>>> import numpy as np
>>> np.set_printoptions(suppress=True, linewidth=200)
>>> O, _ = np.linalg.qr(np.array([[-1.2, -1.3], [1.1, 1.0], [-0.9, -1.1]]))
>>> feats = O @ O.T
>>> feats.round(1)
array([[ 0.4, -0.3,  0.4],
       [-0.3,  0.9,  0.2],
       [ 0.4,  0.2,  0.7]])
>>> # a projection of rank 2
>>> U, sig, Vt = np.linalg.svd(feats)
>>> vecs = Vt[:(sig > 1e-8).sum()]
>>> rng = np.random.default_rng(86774)
>>> x0 = feats[1] + 4 * feats[2] + rng.integers(2) * np.eye(3)[0]
>>> x0.round(1)
array([1.4, 1.7, 3. ])
>>> round(np.linalg.norm(x0 - vecs.T @ vecs @ x0), 1)
np.float64(0.0)
>>> np.round(vecs.T @ vecs, 1)
array([[ 0.4, -0.3,  0.4],
       [-0.3,  0.9,  0.2],
       [ 0.4,  0.2,  0.7]])
>>> z = rng.permutation(3)
>>> z
array([0, 2, 1])
>>> Y = feats[z][:, z]
>>> Y.round(1)
array([[ 0.4,  0.4, -0.3],
       [ 0.4,  0.7,  0.2],
       [-0.3,  0.2,  0.9]])
>>> np.round(np.sort(np.abs(np.linalg.eigvals(Y))), 1)
array([0., 1., 1.])
>>> A = np.load("mat.npy")
>>> A.round(1)
array([[ 4.4, -9. ,  0.7],
       [ 4.7, -8.8,  1. ],
       [ 2.7, -9.6, -0.8],
       [ 7.6, -4.6,  4.5],
       [ 3.8,  7.6,  5.3],
       [-5.6,  8. , -1.9],
       [-1.9, -8.9, -4.2],
       [ 7.9, -3.1,  5.2],
       [ 3.7, -9.3,  0.1],
       [ 4.1,  7.4,  5.4],
       [-8. ,  0.5, -6. ],
       [ 7.9, -3.6,  5. ],
       [ 2. ,  8.8,  4.2],
       [-0.5,  9.7,  2.5],
       [-0.1,  9.6,  2.8]])
>>> np.abs(np.diag(np.linalg.qr(A)[1])) > 1e-9
array([ True,  True, False])
>>> print(np.round(A @ np.linalg.pinv(A) @ A, 1))
[[ 4.4 -9.   0.7]
 [ 4.7 -8.8  1. ]
 [ 2.7 -9.6 -0.8]
 [ 7.6 -4.6  4.5]
 [ 3.8  7.6  5.3]
 [-5.6  8.  -1.9]
 [-1.9 -8.9 -4.2]
 [ 7.9 -3.1  5.2]
 [ 3.7 -9.3  0.1]
 [ 4.1  7.4  5.4]
 [-8.   0.5 -6. ]
 [ 7.9 -3.6  5. ]
 [ 2.   8.8  4.2]
 [-0.5  9.7  2.5]
 [-0.1  9.6  2.8]]
>>> np.linalg.lstsq(A[:-1].T, A[-1])[2]
np.int32(2)
